In [1]: import numpy as np

In [2]: np.set_printoptions(precision=1, suppress=True, linewidth=200)

In [3]: F = np.load("w.npy")

In [4]: print(F)
[[-2.  0. -3.  0.]
 [ 0. -2.  0.  0.]
 [-3.  0. -2.  0.]
 [ 0.  0.  0. -2.]]

In [5]: np.allclose(F, F.T)
Out[5]: True

In [6]: F @ F
Out[6]: 
array([[13.,  0., 12.,  0.],
       [ 0.,  4.,  0.,  0.],
       [12.,  0., 13.,  0.],
       [ 0.,  0.,  0.,  4.]])

In [7]: np.linalg.matrix_power(F, 2)
Out[7]: 
array([[13.,  0., 12.,  0.],
       [ 0.,  4.,  0.,  0.],
       [12.,  0., 13.,  0.],
       [ 0.,  0.,  0.,  4.]])

In [8]: np.sort(np.abs(np.linalg.eigvals(F)))
Out[8]: array([1., 2., 2., 5.])

In [9]: round(float(np.abs(np.linalg.eigvals(F)).max()), 1)
Out[9]: 5.0

In [10]: np.linalg.determinant(F)
Traceback (most recent call last):
  Cell In[10], line 1
    np.linalg.determinant(F)
AttributeError: module 'numpy.linalg' has no attribute 'determinant'


In [11]: (F + F.T) / 2
Out[11]: 
array([[-2.,  0., -3.,  0.],
       [ 0., -2.,  0.,  0.],
       [-3.,  0., -2.,  0.],
       [ 0.,  0.,  0., -2.]])

In [12]: K = np.load("dump.npy")

In [13]: K
Out[13]: 
array([[ 1. ,  0. ,  0. , -0.3,  0. ,  0. ,  0. ,  0. ],
       [ 0. ,  1. ,  0. ,  0. ,  0. ,  0. ,  0. ,  0. ],
       [ 0. ,  0. ,  1. ,  0. ,  0. ,  0. ,  0. ,  0. ],
       [ 0.3,  0. ,  0. ,  1. ,  0. ,  0. ,  0. ,  0. ],
       [ 0. ,  0. ,  0. ,  0. ,  1. ,  0. ,  0. ,  0. ],
       [ 0. ,  0. ,  0. ,  0. ,  0. ,  1. ,  0. ,  0. ],
       [ 0. ,  0. ,  0. ,  0. ,  0. ,  0. ,  1. ,  0. ],
       [ 0. ,  0. ,  0. ,  0. ,  0. ,  0. ,  0. ,  1. ]])

In [14]: # splits into 7 blocks

In [15]: rng = np.random.default_rng(43786)

In [16]: z = rng.permutation(8)

In [17]: print(z)
[4 0 2 6 5 3 7 1]

In [18]: A2 = K[z][:, z]

In [19]: np.diag(A2)
Out[19]: array([1., 1., 1., 1., 1., 1., 1., 1.])

In [20]: np.sort(np.abs(np.linalg.eigvals(A2)))
Out[20]: array([1., 1., 1., 1., 1., 1., 1., 1.])

In [21]: np.flatnonzero(np.linalg.matrix_power((K != 0) + (K.T != 0) + np.eye(8), 8)[6])
Out[21]: array([6])

In [22]: print(K @ K)
[[ 0.9  0.   0.  -0.5  0.   0.   0.   0. ]
 [ 0.   1.   0.   0.   0.   0.   0.   0. ]
 [ 0.   0.   1.   0.   0.   0.   0.   0. ]
 [ 0.5  0.   0.   0.9  0.   0.   0.   0. ]
 [ 0.   0.   0.   0.   1.   0.   0.   0. ]
 [ 0.   0.   0.   0.   0.   1.   0.   0. ]
 [ 0.   0.   0.   0.   0.   0.   1.   0. ]
 [ 0.   0.   0.   0.   0.   0.   0.   1. ]]

In [23]: np.round(np.linalg.det(K), 1)
Out[23]: np.float64(1.0)

In [24]: (np.linalg.matrix_power((K != 0) + (K.T != 0) + np.eye(8), 8) > 0).astype(int)
Out[24]: 
array([[1, 0, 0, 1, 0, 0, 0, 0],
       [0, 1, 0, 0, 0, 0, 0, 0],
       [0, 0, 1, 0, 0, 0, 0, 0],
       [1, 0, 0, 1, 0, 0, 0, 0],
       [0, 0, 0, 0, 1, 0, 0, 0],
       [0, 0, 0, 0, 0, 1, 0, 0],
       [0, 0, 0, 0, 0, 0, 1, 0],
       [0, 0, 0, 0, 0, 0, 0, 1]])

In [25]: (K != 0).astype(int)
Out[25]: 
array([[1, 0, 0, 1, 0, 0, 0, 0],
       [0, 1, 0, 0, 0, 0, 0, 0],
       [0, 0, 1, 0, 0, 0, 0, 0],
       [1, 0, 0, 1, 0, 0, 0, 0],
       [0, 0, 0, 0, 1, 0, 0, 0],
       [0, 0, 0, 0, 0, 1, 0, 0],
       [0, 0, 0, 0, 0, 0, 1, 0],
       [0, 0, 0, 0, 0, 0, 0, 1]])

In [26]: q, _ = np.linalg.qr(np.array([[-0.4, -0.7], [-0.1, -1.3]]))

In [27]: vals = np.array([9, 9])

In [28]: M = q @ np.diag(vals) @ q.T

In [29]: M.round(1) + 0
Out[29]: 
array([[9., 0.],
       [0., 9.]])

In [30]: vec = np.array([0, 2, -1, -1, -2, -2, -1, 0])

In [31]: K * vec
Out[31]: 
array([[ 0. ,  0. , -0. ,  0.3, -0. , -0. , -0. ,  0. ],
       [ 0. ,  2. , -0. , -0. , -0. , -0. , -0. ,  0. ],
       [ 0. ,  0. , -1. , -0. , -0. , -0. , -0. ,  0. ],
       [ 0. ,  0. , -0. , -1. , -0. , -0. , -0. ,  0. ],
       [ 0. ,  0. , -0. , -0. , -2. , -0. , -0. ,  0. ],
       [ 0. ,  0. , -0. , -0. , -0. , -2. , -0. ,  0. ],
       [ 0. ,  0. , -0. , -0. , -0. , -0. , -1. ,  0. ],
       [ 0. ,  0. , -0. , -0. , -0. , -0. , -0. ,  0. ]])

In [32]: K @ (2 * vec)
Out[32]: array([ 0.5,  4. , -2. , -1.9, -4. , -4. , -2. ,  0. ])

In [33]: print(np.linalg.norm(K @ vec) <= np.linalg.norm(K, 2) * np.linalg.norm(vec) + 1e-9)
True

In [34]: np.einsum("ij,j->i", K, vec)
Out[34]: array([ 0.3,  2. , -1. , -1. , -2. , -2. , -1. ,  0. ])

In [35]: np.sign((K @ vec).round(6))
Out[35]: array([ 1.,  1., -1., -1., -1., -1., -1.,  0.])

In [36]: (K @ vec).argmax()
Out[36]: np.int64(1)

In [37]: np.sort(np.abs(np.linalg.eigvals(K)))
Out[37]: array([1., 1., 1., 1., 1., 1., 1., 1.])

In [38]: assert K == K.T
Traceback (most recent call last):
  Cell In[38], line 1
    assert K == K.T
ValueError: The truth value of an array with more than one element is ambiguous. Use a.any() or a.all()


In [39]: K @ K
Out[39]: 
array([[ 0.9,  0. ,  0. , -0.5,  0. ,  0. ,  0. ,  0. ],
       [ 0. ,  1. ,  0. ,  0. ,  0. ,  0. ,  0. ,  0. ],
       [ 0. ,  0. ,  1. ,  0. ,  0. ,  0. ,  0. ,  0. ],
       [ 0.5,  0. ,  0. ,  0.9,  0. ,  0. ,  0. ,  0. ],
       [ 0. ,  0. ,  0. ,  0. ,  1. ,  0. ,  0. ,  0. ],
       [ 0. ,  0. ,  0. ,  0. ,  0. ,  1. ,  0. ,  0. ],
       [ 0. ,  0. ,  0. ,  0. ,  0. ,  0. ,  1. ,  0. ],
       [ 0. ,  0. ,  0. ,  0. ,  0. ,  0. ,  0. ,  1. ]])

In [40]: np.linalg.determinant(K)
Traceback (most recent call last):
  Cell In[40], line 1
    np.linalg.determinant(K)
AttributeError: module 'numpy.linalg' has no attribute 'determinant'


In [41]: print(np.allclose(K @ K.T, K.T @ K))
True

In [42]: print(np.allclose(K, K.T))
False

In [43]: print((K - K.T) / 2)
[[ 0.   0.   0.  -0.3  0.   0.   0.   0. ]
 [ 0.   0.   0.   0.   0.   0.   0.   0. ]
 [ 0.   0.   0.   0.   0.   0.   0.   0. ]
 [ 0.3  0.   0.   0.   0.   0.   0.   0. ]
 [ 0.   0.   0.   0.   0.   0.   0.   0. ]
 [ 0.   0.   0.   0.   0.   0.   0.   0. ]
 [ 0.   0.   0.   0.   0.   0.   0.   0. ]
 [ 0.   0.   0.   0.   0.   0.   0.   0. ]]

In [44]: np.round(np.abs(np.linalg.eigvals(K)).max(), 1)
Out[44]: np.float64(1.0)

In [45]: print((K + K.T) / 2)
[[1. 0. 0. 0. 0. 0. 0. 0.]
 [0. 1. 0. 0. 0. 0. 0. 0.]
 [0. 0. 1. 0. 0. 0. 0. 0.]
 [0. 0. 0. 1. 0. 0. 0. 0.]
 [0. 0. 0. 0. 1. 0. 0. 0.]
 [0. 0. 0. 0. 0. 1. 0. 0.]
 [0. 0. 0. 0. 0. 0. 1. 0.]
 [0. 0. 0. 0. 0. 0. 0. 1.]]

In [46]: C2 = K.T @ K

In [47]: np.allclose(C2, C2.T)
Out[47]: True

In [48]: np.linalg.matrix_rank(C2)
Out[48]: np.int64(8)

In [49]: C2.round(1) + 0
Out[49]: 
array([[1., 0., 0., 0., 0., 0., 0., 0.],
       [0., 1., 0., 0., 0., 0., 0., 0.],
       [0., 0., 1., 0., 0., 0., 0., 0.],
       [0., 0., 0., 1., 0., 0., 0., 0.],
       [0., 0., 0., 0., 1., 0., 0., 0.],
       [0., 0., 0., 0., 0., 1., 0., 0.],
       [0., 0., 0., 0., 0., 0., 1., 0.],
       [0., 0., 0., 0., 0., 0., 0., 1.]])

In [50]: data = np.array([[8, 0, 2, -7, -1, -9, 6, 2],
    ...:     [0, 3, 0, 0, 1, -1, 2, -3],
    ...:     [2, 0, 5, -1, 5, -1, 4, 2],
    ...:     [-7, 0, -1, 13, -1, 3, -10, -5],
    ...:     [-1, 1, 5, -1, 8, 4, 6, 2],
    ...:     [-9, -1, -1, 3, 4, 15, -4, 2],
    ...:     [6, 2, 4, -10, 6, -4, 15, 3],
    ...:     [2, -3, 2, -5, 2, 2, 3, 10]])

In [51]: data
Out[51]: 
array([[  8,   0,   2,  -7,  -1,  -9,   6,   2],
       [  0,   3,   0,   0,   1,  -1,   2,  -3],
       [  2,   0,   5,  -1,   5,  -1,   4,   2],
       [ -7,   0,  -1,  13,  -1,   3, -10,  -5],
       [ -1,   1,   5,  -1,   8,   4,   6,   2],
       [ -9,  -1,  -1,   3,   4,  15,  -4,   2],
       [  6,   2,   4, -10,   6,  -4,  15,   3],
       [  2,  -3,   2,  -5,   2,   2,   3,  10]])

In [52]: print(np.abs(np.diag(np.linalg.qr(data)[1])) > 1e-9)
[ True  True  True  True  True  True False False]

In [53]: np.linalg.lstsq(data[:-1].T, data[-1])[2]
Out[53]: np.int32(6)
